% ipython --no-banner

In [1]: import numpy as np

In [2]: np.set_printoptions(precision=1, suppress=True, linewidth=140)

In [3]: X = np.load("layer14.npy")

In [4]: X
Out[4]: 
array([[0, 0, 0, 0, 0, 0],
       [0, 0, 0, 0, 0, 0],
       [0, 0, 2, 0, 0, 0],
       [0, 0, 0, 0, 0, 0],
       [0, 0, 0, 0, 0, 0],
       [0, 0, 0, 0, 0, 0]])

In [5]: np.round(np.trace(np.linalg.pinv(X) @ X), 1)
Out[5]: np.float64(1.0)

In [6]: np.linalg.lstsq(X[:-1].T, X[-1])[2]
Out[6]: np.int32(1)

In [7]: np.abs(np.diag(np.linalg.qr(X)[1])) > 1e-9
Out[7]: array([False, False,  True, False, False, False])

In [8]: np.allclose(X[:-1].T @ np.linalg.lstsq(X[:-1].T, X[-1])[0], X[-1])
Out[8]: True

In [9]: vals, V = np.linalg.eigvalsh(X)
---------------------------------------------------------------------------
ValueError                                Traceback (most recent call last)
Cell In[9], line 1
----> 1 vals, V = np.linalg.eigvalsh(X)

ValueError: too many values to unpack (expected 2)

In [10]: vals, V = np.linalg.eigh(X)

In [11]: V @ np.diag(vals) @ V.T
Out[11]: 
array([[0., 0., 0., 0., 0., 0.],
       [0., 0., 0., 0., 0., 0.],
       [0., 0., 2., 0., 0., 0.],
       [0., 0., 0., 0., 0., 0.],
       [0., 0., 0., 0., 0., 0.],
       [0., 0., 0., 0., 0., 0.]])

In [12]: np.linalg.eigvalsh(X + 4 * np.eye(6))
Out[12]: array([4., 4., 4., 4., 4., 6.])

In [13]: vals.sum(), np.trace(X)
Out[13]: (np.float64(2.0), np.int64(2))

In [14]: V.T @ X @ V
Out[14]: 
array([[0., 0., 0., 0., 0., 0.],
       [0., 0., 0., 0., 0., 0.],
       [0., 0., 0., 0., 0., 0.],
       [0., 0., 0., 0., 0., 0.],
       [0., 0., 0., 0., 0., 0.],
       [0., 0., 0., 0., 0., 2.]])

In [15]: vals
Out[15]: array([0., 0., 0., 0., 0., 2.])

In [16]: np.unique(vals.round(6) + 0, return_counts=True)[1]
Out[16]: array([5, 1])

In [17]: np.sort(np.linalg.eigvals(X).real)
Out[17]: array([0., 0., 0., 0., 0., 2.])

In [18]: round(float(np.linalg.det(X)), 1)
Out[18]: 0.0

In [19]: J = np.array([[-2, -1, 0], [1, 2, 3], [4, 5, 6], [7, 8, 9]])

In [20]: M2 = J / np.sqrt((J ** 2).mean(axis=1, keepdims=True))

In [21]: np.linalg.norm(M2, axis=1)
Out[21]: array([1.7, 1.7, 1.7, 1.7])

In [22]: np.linalg.matrix_rank(M2) == np.linalg.matrix_rank(J)
Out[22]: np.True_

In [23]: J - J.mean(axis=1, keepdims=True)
Out[23]: 
array([[-1.,  0.,  1.],
       [-1.,  0.,  1.],
       [-1.,  0.,  1.],
       [-1.,  0.,  1.]])
